$ ipython --no-banner

In [1]: import numpy as np

In [2]: np.set_printoptions(suppress=True, linewidth=160)

In [3]: data = np.load("dump.npy")

In [4]: print(data.round(2))
[[-0.39 -0.88  0.22 -0.14]
 [ 0.06 -0.29 -0.57  0.77]
 [-0.65  0.18 -0.65 -0.36]
 [-0.65  0.32  0.46  0.52]]

In [5]: print(np.round(np.linalg.pinv(data), 2))
[[-0.39  0.06 -0.65 -0.65]
 [-0.88 -0.29  0.18  0.32]
 [ 0.22 -0.57 -0.65  0.46]
 [-0.14  0.77 -0.36  0.52]]

In [6]: print(np.round(np.linalg.norm(data, axis=0), 2))
[1. 1. 1. 1.]

In [7]: print(round(data[:, 2] @ data[:, 1], 2))
0.0

In [8]: print(np.round(data @ data.T, 2) + 0)
[[1. 0. 0. 0.]
 [0. 1. 0. 0.]
 [0. 0. 1. 0.]
 [0. 0. 0. 1.]]

In [9]: print(np.allclose(data @ data.T, data.T @ data))
True

In [10]: print(np.round(np.sort(np.abs(np.linalg.eigvals(data))), 2))
[1. 1. 1. 1.]

In [11]: print(np.allclose(data, data.T))
False

In [12]: print(round(float(np.linalg.det(data)), 2))
-1.0

In [13]: print(np.round((data + data.T) / 2, 2))
[[-0.39 -0.41 -0.22 -0.39]
 [-0.41 -0.29 -0.19  0.54]
 [-0.22 -0.19 -0.65  0.05]
 [-0.39  0.54  0.05  0.52]]

In [14]: P = np.triu(np.array([[-1, 0, 0, 0], [0, 0, -1, -2], [0, -1, -1, -1], [-1, 1, 1, -1]]), 1) + np.eye(4)

In [15]: Y = P @ data @ np.linalg.inv(P)

In [16]: print(Y.round(2))
[[-0.39 -0.88 -0.67 -2.57]
 [ 2.01 -1.11 -1.95 -4.08]
 [ 0.   -0.14 -1.24 -2.38]
 [-0.65  0.32  0.78  1.93]]

In [17]: print(np.round(np.linalg.det(Y), 2))
-1.0

In [18]: mat = np.array([[5, -9, 14], [-17, 9, -17], [14, -6, 12]])

In [19]: Y = np.linalg.inv(data)

In [20]: print(round(np.linalg.slogdet(data)[0], 2))
-1.0

In [21]: print((np.abs(Y) > 1e-9).astype(int))
[[1 1 1 1]
 [1 1 1 1]
 [1 1 1 1]
 [1 1 1 1]]

In [22]: print(Y.round(2))
[[-0.39  0.06 -0.65 -0.65]
 [-0.88 -0.29  0.18  0.32]
 [ 0.22 -0.57 -0.65  0.46]
 [-0.14  0.77 -0.36  0.52]]

In [23]: x = np.array([-2, 2, -3])

In [24]: print((mat @ x).argmax())
1

In [25]: print(mat @ x)
[-70 103 -76]

In [26]: print(np.argsort(-np.linalg.norm(mat, axis=0).round(6), kind="stable")[:3])
[2 0 1]

In [27]: print(np.round(np.linalg.norm(mat, 2) / np.linalg.norm(mat), 2))
0.98

In [28]: print(np.linalg.matrix_rank(mat, rtol=0.1))
2

In [29]: x = np.array([1, 4, 1, 3])

In [30]: print(np.round(np.abs(np.linalg.eigvals(data)), 2))
[1. 1. 1. 1.]

In [31]: print(np.round(np.linalg.det(data), 2))
-1.0

In [32]: print(np.round(data.T @ (data @ x), 2))
[1. 4. 1. 3.]

In [33]: print(np.round(np.sort(np.abs(np.degrees(np.angle(np.linalg.eigvals(data))))), 2))
[  0.   113.85 113.85 180.  ]

In [34]: print(round(float(np.linalg.norm(x)), 2), round(np.linalg.norm(data @ x), 2))
5.2 5.2

In [35]: q, _ = np.linalg.qr(np.array([[-0.2, 0.2, 0.1, -0.4],
    ...:     [-0.5, -0.3, -0.2, -0.1],
    ...:     [2.0, -1.9, -0.5, -1.8],
    ...:     [0.5, -0.2, 1.4, 0.8]]))

In [36]: J = q[:, :4]

In [37]: print(J.round(2) + 0)
[[-0.09  0.04  0.05  0.99]
 [-0.23 -0.91  0.33  0.  ]
 [ 0.94 -0.29 -0.15  0.11]
 [ 0.23  0.28  0.93 -0.03]]

In [38]: x = np.array([-2, -2, -2, -1])

In [39]: print(np.round(np.linalg.det(J), 2))
-1.0

In [40]: print(np.round(np.abs(np.linalg.eigvals(J)), 2))
[1. 1. 1. 1.]

In [41]: x = np.array([3, -2, -3, 2])

In [42]: print(np.round(J * x, 2) + 0)
[[-0.28 -0.08 -0.14  1.99]
 [-0.7   1.83 -0.99  0.  ]
 [ 2.82  0.59  0.44  0.22]
 [ 0.7  -0.55 -2.79 -0.06]]

In [43]: print(np.round(J @ np.eye(4)[1], 2))
[ 0.04 -0.91 -0.29  0.28]

In [44]: A = np.load("m.npy")

In [45]: print(A)
[[4. 1.]
 [0. 4.]]

In [46]: rng = np.random.default_rng(3310)

In [47]: z = rng.permutation(2)

In [48]: print(z)
[0 1]

In [49]: Y = A[z][:, z]

In [50]: print(np.round(np.linalg.det(Y), 2), np.round(np.linalg.det(A[z]), 2))
16.0 16.0

In [51]: print(np.trace(Y))
8.0

In [52]: print(Y)
[[4. 1.]
 [0. 4.]]

In [53]: W = np.array([[-2, -3, 2], [1, 0, -2]])

In [54]: coef = np.array([0, -1, 0])

In [55]: H = np.maximum(A @ W + coef, 0)

In [56]: print(np.linalg.matrix_rank(H))
2

In [57]: print((H > 0).astype(int))
[[0 0 1]
 [1 0 0]]

In [58]: cent = np.array([[1, 7, 1], [3, 6, -8], [3, 6, -4]])

In [59]: print(H @ cent)
[[ 18.  36. -24.]
 [  4.  28.   4.]]

In [60]: M = np.load("case18.npy")

In [61]: print(M)
[[-1.71 -0.05 -0.05]
 [ 7.99 -0.01 -0.03]
 [ 2.04  0.09 -0.02]
 [-0.28  0.09  0.03]
 [-2.5   0.09 -0.07]
 [-2.35  0.06 -0.07]
 [-0.11 -0.1  -0.03]
 [ 0.21 -0.09 -0.03]
 [-3.61  0.09  0.11]
 [ 2.38  0.15  0.04]
 [-1.63 -0.04  0.08]
 [ 3.85  0.12  0.13]
 [-1.32  0.03 -0.11]
 [-2.14  0.1  -0.09]
 [-1.99  0.06 -0.01]]

In [62]: Xs = (M - M.mean(axis=0)) / M.std(axis=0)

In [63]: print(np.round(Xs.std(axis=0), 2))
[1. 1. 1.]

In [64]: coef = np.linalg.lstsq(np.delete(Xs, 2, axis=1), Xs[:, 2])[0]

In [65]: print(np.abs(coef).argmax())
1

In [66]: print(round(1 - np.var(Xs[:, 2] - np.delete(Xs, 2, axis=1) @ coef), 2))
0.09

In [67]: arr = np.loadtxt("layer15.csv", delimiter=",")

In [68]: print(arr)
[[6. 0. 0. 0.]
 [0. 6. 5. 0.]
 [0. 5. 6. 0.]
 [0. 0. 0. 6.]]

In [69]: x = np.ones(4)

In [70]: for _ in range(3):
    ...:     x = arr @ x
    ...:     x /= np.linalg.norm(x)
    ...:     print(round(x @ arr @ x, 2))
    ...: 
9.85
10.59
10.87

In [71]: print(x.round(2))
[0.11 0.7  0.7  0.11]

In [72]: print(round(np.linalg.eigvalsh(arr)[-1], 2))
11.0

In [73]: feats = np.loadtxt("w.csv", delimiter=",")

In [74]: print(feats)
[[ 1. -2.  4.]
 [ 1. -1.  1.]
 [ 1.  0.  0.]
 [ 1.  1.  1.]]

In [75]: Y = np.array([[1, 7, 8], [8, -1, -6]])

In [76]: cent = np.kron(Y, feats)

In [77]: print(np.linalg.matrix_rank(cent))
6

In [78]: print(cent.shape)
(8, 9)

In [79]: q, Rm = np.linalg.qr(feats)

In [80]: print(np.trace(q @ q.T))
3.0

In [81]: print(q.shape, Rm.shape)
(4, 3) (3, 3)

In [82]: print(abs(Rm[0, 0]), np.round(np.linalg.norm(feats[:, 0]), 2))
2.0 2.0

In [83]: print(q.round(2))
[[-0.5  -0.67  0.5 ]
 [-0.5  -0.22 -0.5 ]
 [-0.5   0.22 -0.5 ]
 [-0.5   0.67  0.5 ]]

In [84]: print(np.round(np.abs(np.diag(Rm)), 2))
[2.   2.24 2.  ]

In [85]: print(np.allclose(Rm.T @ Rm, feats.T @ feats))
True

In [86]: print(Rm.round(2))
[[-2.    1.   -3.  ]
 [ 0.    2.24 -2.24]
 [ 0.    0.    2.  ]]

In [87]: print(np.round(q.T @ q, 2) + 0)
[[1. 0. 0.]
 [0. 1. 0.]
 [0. 0. 1.]]

In [88]: Y = Rm + rng.integers(-2, 3, (3, 1)) @ rng.integers(-2, 3, (1, 3))

In [89]: print(Y.round(2))
[[-2.   -1.   -1.  ]
 [ 0.    1.24 -1.24]
 [ 0.   -2.    4.  ]]

In [90]: print(np.round(np.linalg.svd(Y - Rm, compute_uv=False), 2) + 0)
[4.24 0.   0.  ]

In [91]: print(Y - Rm)
[[ 0. -2.  2.]
 [ 0. -1.  1.]
 [ 0. -2.  2.]]

In [92]: print(np.abs(Y - Rm).sum(axis=1))
[4. 2. 4.]

In [93]: def softmax(z):
    ...:     e = np.exp(z - z.max(axis=-1, keepdims=True))
    ...:     return e / e.sum(axis=-1, keepdims=True)
    ...: 

In [94]: print(np.round(softmax(10 * Y[0]), 2) + 0)
[0.  0.5 0.5]

In [95]: print(softmax(Y).sum(axis=1))
[1. 1. 1.]

In [96]: print(np.round(softmax(Y[0] + -3), 2))
[0.16 0.42 0.42]

In [97]: S = Y @ Y.T / np.sqrt(3)

In [98]: print(np.round(softmax(S)[0] @ Y, 2))
[-1.92 -0.94 -0.96]

In [99]: Y = np.c_[feats[:, :1] @ np.array([[-1]]), np.array([1, 2, 1, 2])]

In [100]: print(Y)
[[-1.  1.]
 [-1.  2.]
 [-1.  1.]
 [-1.  2.]]

In [101]: print(np.round(np.linalg.norm(Y - feats @ np.linalg.lstsq(feats, Y)[0], axis=0), 2) + 0)
[0.   0.89]

In [102]: print(np.round(np.linalg.norm(np.linalg.qr(feats)[0].T @ Y, axis=0) ** 2 / ((Y ** 2).sum(axis=0) + 1e-12), 2))
[1.   0.92]

In [103]: print(np.round(np.linalg.lstsq(feats, Y[:, 0])[0], 2) + 0)
[-1.  0.  0.]

In [104]: print(np.linalg.matrix_rank(np.c_[feats, Y]))
4

In [105]: E = np.array([[-0.9, 0.7, 1.1],
     ...:     [-1.5, -1.1, 1.2],
     ...:     [0.6, 0.4, 0.9],
     ...:     [1.0, -0.2, -1.2]])

In [106]: E[3] = E[1] + 0.02 * rng.normal(size=3)

In [107]: print(E.round(2))
[[-0.9   0.7   1.1 ]
 [-1.5  -1.1   1.2 ]
 [ 0.6   0.4   0.9 ]
 [-1.5  -1.09  1.21]]

In [108]: P = E @ np.linalg.solve(E.T @ E, E.T)

In [109]: print(np.round(np.diag(P), 2))
[1.  0.5 1.  0.5]

In [110]: print(P.round(2) + 0)
[[1.  0.  0.  0. ]
 [0.  0.5 0.  0.5]
 [0.  0.  1.  0. ]
 [0.  0.5 0.  0.5]]

In [111]: Y = np.c_[E[:, :2] @ np.array([[-4, -7], [-2, 5]]), np.array([-2, 1, 3, 2])]

In [112]: print(Y.round(2))
[[ 2.2   9.8  -2.  ]
 [ 8.2   5.    1.  ]
 [-3.2  -2.2   3.  ]
 [ 8.18  5.04  2.  ]]

In [113]: print(np.linalg.matrix_rank(np.c_[E, Y]))
4

In [114]: q, Rm = np.linalg.qr(E)

In [115]: print(q.shape, Rm.shape)
(4, 3) (3, 3)

In [116]: print(np.round(q @ Rm, 2))
[[-0.9   0.7   1.1 ]
 [-1.5  -1.1   1.2 ]
 [ 0.6   0.4   0.9 ]
 [-1.5  -1.09  1.21]]

In [117]: print(np.round(q.T @ q, 2) + 0)
[[1. 0. 0.]
 [0. 1. 0.]
 [0. 0. 1.]]
